>>> import numpy as np
>>> np.set_printoptions(suppress=True, linewidth=100)
>>> rnd = lambda a: np.round(a, 2) + 0
>>> theta = np.deg2rad(30)
>>> F = np.eye(9)
>>> F[np.ix_([0, 8], [0, 8])] = [[np.cos(theta), -np.sin(theta)], [np.sin(theta), np.cos(theta)]]
>>> rnd(F)
array([[ 0.87,  0.  ,  0.  ,  0.  ,  0.  ,  0.  ,  0.  ,  0.  , -0.5 ],
       [ 0.  ,  1.  ,  0.  ,  0.  ,  0.  ,  0.  ,  0.  ,  0.  ,  0.  ],
       [ 0.  ,  0.  ,  1.  ,  0.  ,  0.  ,  0.  ,  0.  ,  0.  ,  0.  ],
       [ 0.  ,  0.  ,  0.  ,  1.  ,  0.  ,  0.  ,  0.  ,  0.  ,  0.  ],
       [ 0.  ,  0.  ,  0.  ,  0.  ,  1.  ,  0.  ,  0.  ,  0.  ,  0.  ],
       [ 0.  ,  0.  ,  0.  ,  0.  ,  0.  ,  1.  ,  0.  ,  0.  ,  0.  ],
       [ 0.  ,  0.  ,  0.  ,  0.  ,  0.  ,  0.  ,  1.  ,  0.  ,  0.  ],
       [ 0.  ,  0.  ,  0.  ,  0.  ,  0.  ,  0.  ,  0.  ,  1.  ,  0.  ],
       [ 0.5 ,  0.  ,  0.  ,  0.  ,  0.  ,  0.  ,  0.  ,  0.  ,  0.87]])
>>> # keeps lengths
>>> w1 = np.array([[5, -6, 6, 3, -1],
...     [-3, -9, -7, -2, -4],
...     [6, -9, 4, -9, 2],
...     [-5, -5, -7, 6, 6],
...     [-6, -5, 1, 7, 5],
...     [-2, -2, 9, 4, -1],
...     [-3, -1, 5, -6, 7],
...     [5, -8, 6, -3, -7],
...     [-6, 5, -1, -6, 3]])
>>> c = np.array([0, 0, 2, 2, 1])
>>> hid = np.maximum(F @ w1 + c, 0)
>>> (hid > 0).astype(int)
array([[1, 0, 1, 1, 0],
       [0, 0, 0, 0, 0],
       [1, 0, 1, 0, 1],
       [0, 0, 0, 1, 1],
       [0, 0, 1, 1, 1],
       [0, 0, 1, 1, 0],
       [0, 0, 1, 0, 1],
       [1, 0, 1, 0, 0],
       [0, 1, 1, 0, 1]])
>>> basis = np.array([[0, -2], [-2, -2], [-1, -2], [-1, -1], [1, 1]])
>>> (hid @ basis).round(6).argmax(axis=1)
array([0, 0, 0, 0, 0, 0, 0, 0, 0])
>>> vec = np.array([2, -2, 3, -3, -3, 3, -2, -3, 2])
>>> np.sign((F @ vec).round(6))
array([ 1., -1.,  1., -1., -1.,  1., -1., -1.,  1.])
>>> F @ np.eye(9)[7]
array([0., 0., 0., 0., 0., 0., 0., 1., 0.])
>>> rnd((F * vec).sum(axis=1))
array([ 0.73, -2.  ,  3.  , -3.  , -3.  ,  3.  , -2.  , -3.  ,  2.73])
>>> np.linalg.norm(F @ vec) <= np.linalg.norm(F, 2) * np.linalg.norm(vec) + 1e-9
np.True_
>>> rnd(np.einsum("ij,j->i", F, vec))
array([ 0.73, -2.  ,  3.  , -3.  , -3.  ,  3.  , -2.  , -3.  ,  2.73])
>>> vec = np.array([0, 1, 2, 1, 0, 1, 0, 2, 2])
>>> [p for p in range(1, 25) if np.allclose(np.linalg.matrix_power(F, p), np.eye(9))]
[12, 24]
>>> 9 - np.linalg.matrix_rank(F - np.eye(9), tol=1e-8)
np.int64(7)
>>> Q, _ = np.linalg.qr(np.array([[1.0, 1.5, -0.9, 0.3],
...     [-0.9, 1.9, 0.9, -0.5],
...     [0.2, -0.4, -0.8, -1.6],
...     [-0.2, 0.9, 0.2, 1.0]]))
>>> w = np.array([2, 0, 1, 2])
>>> K = Q @ np.diag(w) @ Q.T
>>> rnd(K)
array([[ 1.09, -0.87,  0.2 , -0.44],
       [-0.87,  1.13,  0.  , -0.44],
       [ 0.2 ,  0.  ,  1.  ,  0.  ],
       [-0.44, -0.44,  0.  ,  1.78]])
>>> A2 = K / np.sqrt((K ** 2).mean(axis=1, keepdims=True))
>>> np.linalg.matrix_rank(A2) == np.linalg.matrix_rank(K)
np.True_
>>> rnd(K - K.mean(axis=1, keepdims=True))
array([[ 1.09, -0.86,  0.21, -0.44],
       [-0.83,  1.18,  0.04, -0.4 ],
       [-0.1 , -0.3 ,  0.7 , -0.3 ],
       [-0.67, -0.67, -0.22,  1.55]])
>>> M = np.load("x.npy")
>>> rnd(M)
array([[0.5 , 0.5 , 0.  , 0.  , 0.  , 0.  ],
       [0.  , 0.5 , 0.  , 0.5 , 0.  , 0.  ],
       [0.25, 0.  , 0.5 , 0.  , 0.25, 0.  ],
       [0.  , 0.  , 0.  , 1.  , 0.  , 0.  ],
       [0.33, 0.  , 0.  , 0.  , 0.33, 0.33],
       [0.  , 0.5 , 0.  , 0.  , 0.  , 0.5 ]])
>>> Q, vecs = np.linalg.qr(M[:, :4])[0], np.linalg.qr(M[:, 4:])[0]
>>> sv = np.linalg.svd(Q.T @ vecs, compute_uv=False)
>>> rnd(np.degrees(np.arccos(sv.clip(0, 1))))
array([25.88, 60.73])
>>> rnd(sv)
array([0.9 , 0.49])
>>> rnd(np.linalg.norm(M) ** 2 / np.linalg.norm(M, 2) ** 2)
np.float64(2.32)
>>> rnd(np.linalg.norm(M[5], 1)), rnd(np.linalg.norm(M[5], np.inf))
(np.float64(1.0), np.float64(0.5))
>>> f = np.array([0, 3, 2, 3, 0, 0])
>>> A2 = M + np.outer(f, np.eye(6)[5])
>>> np.linalg.matrix_rank(np.linalg.inv(A2) - np.linalg.inv(M), tol=1e-8)
np.int64(1)
>>> rng = np.random.default_rng(54)
>>> z = rng.permutation(6)
>>> z
array([4, 2, 0, 3, 1, 5])
>>> A2 = M[z][:, z]
>>> rnd(np.trace(A2))
np.float64(3.33)
>>> rnd(A2)
array([[0.33, 0.  , 0.33, 0.  , 0.  , 0.33],
       [0.25, 0.5 , 0.25, 0.  , 0.  , 0.  ],
       [0.  , 0.  , 0.5 , 0.  , 0.5 , 0.  ],
       [0.  , 0.  , 0.  , 1.  , 0.  , 0.  ],
       [0.  , 0.  , 0.  , 0.5 , 0.5 , 0.  ],
       [0.  , 0.  , 0.  , 0.  , 0.5 , 0.5 ]])
>>> A2 = M / np.linalg.norm(M, axis=1, keepdims=True)
>>> cov = A2 @ A2.T
>>> np.argwhere(np.triu(np.abs(cov) > 0.95, 1))
array([], shape=(0, 2), dtype=int64)
>>> rnd(cov)
array([[1.  , 0.5 , 0.29, 0.  , 0.41, 0.5 ],
       [0.5 , 1.  , 0.  , 0.71, 0.  , 0.5 ],
       [0.29, 0.  , 1.  , 0.  , 0.47, 0.  ],
       [0.  , 0.71, 0.  , 1.  , 0.  , 0.  ],
       [0.41, 0.  , 0.47, 0.  , 1.  , 0.41],
       [0.5 , 0.5 , 0.  , 0.  , 0.41, 1.  ]])
>>> rnd(np.degrees(np.arccos(np.clip(cov[1, 3], -1, 1))))
np.float64(45.0)
>>> rnd(cov[1])
array([0.5 , 1.  , 0.  , 0.71, 0.  , 0.5 ])
>>> J = np.load("test19.npy")
>>> J
array([[-0.04, -0.73,  1.04, -0.92,  1.42,  1.2 ,  1.48, -0.46, -2.26, -0.91],
       [-1.09,  2.58, -1.25,  0.47, -2.39, -1.41, -1.29, -1.52,  2.88,  2.22],
       [ 0.69, -1.91,  1.18, -0.37,  1.79,  1.29,  1.11,  0.87, -2.51, -1.66],
       [-0.45,  1.36, -0.78,  0.65, -1.52, -0.81, -1.06, -0.62,  1.75,  1.23],
       [ 0.39, -1.47,  1.16, -0.87,  1.91,  1.37,  1.57,  0.25, -2.67, -1.48]])
>>> def softmax(z):
...     e = np.exp(z - z.max(axis=-1, keepdims=True))
...     return e / e.sum(axis=-1, keepdims=True)
... 
>>> rnd(softmax(J).sum(axis=1))
array([1., 1., 1., 1., 1.])
>>> rnd(softmax(J[2] + 5))
array([0.09, 0.01, 0.15, 0.03, 0.28, 0.17, 0.14, 0.11, 0.  , 0.01])
>>> rnd(softmax(10 * J[2]))
array([0.  , 0.  , 0.  , 0.  , 0.99, 0.01, 0.  , 0.  , 0.  , 0.  ])
>>> rnd(softmax(J[2]))
array([0.09, 0.01, 0.15, 0.03, 0.28, 0.17, 0.14, 0.11, 0.  , 0.01])
>>> scores = J @ J.T / np.sqrt(10)
>>> rnd(softmax(scores))
array([[0.21, 0.  , 0.3 , 0.  , 0.49],
       [0.  , 0.99, 0.  , 0.01, 0.  ],
       [0.07, 0.  , 0.5 , 0.  , 0.43],
       [0.  , 0.93, 0.  , 0.07, 0.  ],
       [0.11, 0.  , 0.4 , 0.  , 0.5 ]])
>>> rnd(softmax(scores)[2] @ J)
array([ 0.51, -1.64,  1.16, -0.62,  1.81,  1.32,  1.33,  0.51, -2.56, -1.53])
>>> rnd(softmax(scores + np.triu(np.full(scores.shape, -np.inf), 1)))
array([[1.  , 0.  , 0.  , 0.  , 0.  ],
       [0.  , 1.  , 0.  , 0.  , 0.  ],
       [0.13, 0.  , 0.87, 0.  , 0.  ],
       [0.  , 0.93, 0.  , 0.07, 0.  ],
       [0.11, 0.  , 0.4 , 0.  , 0.5 ]])
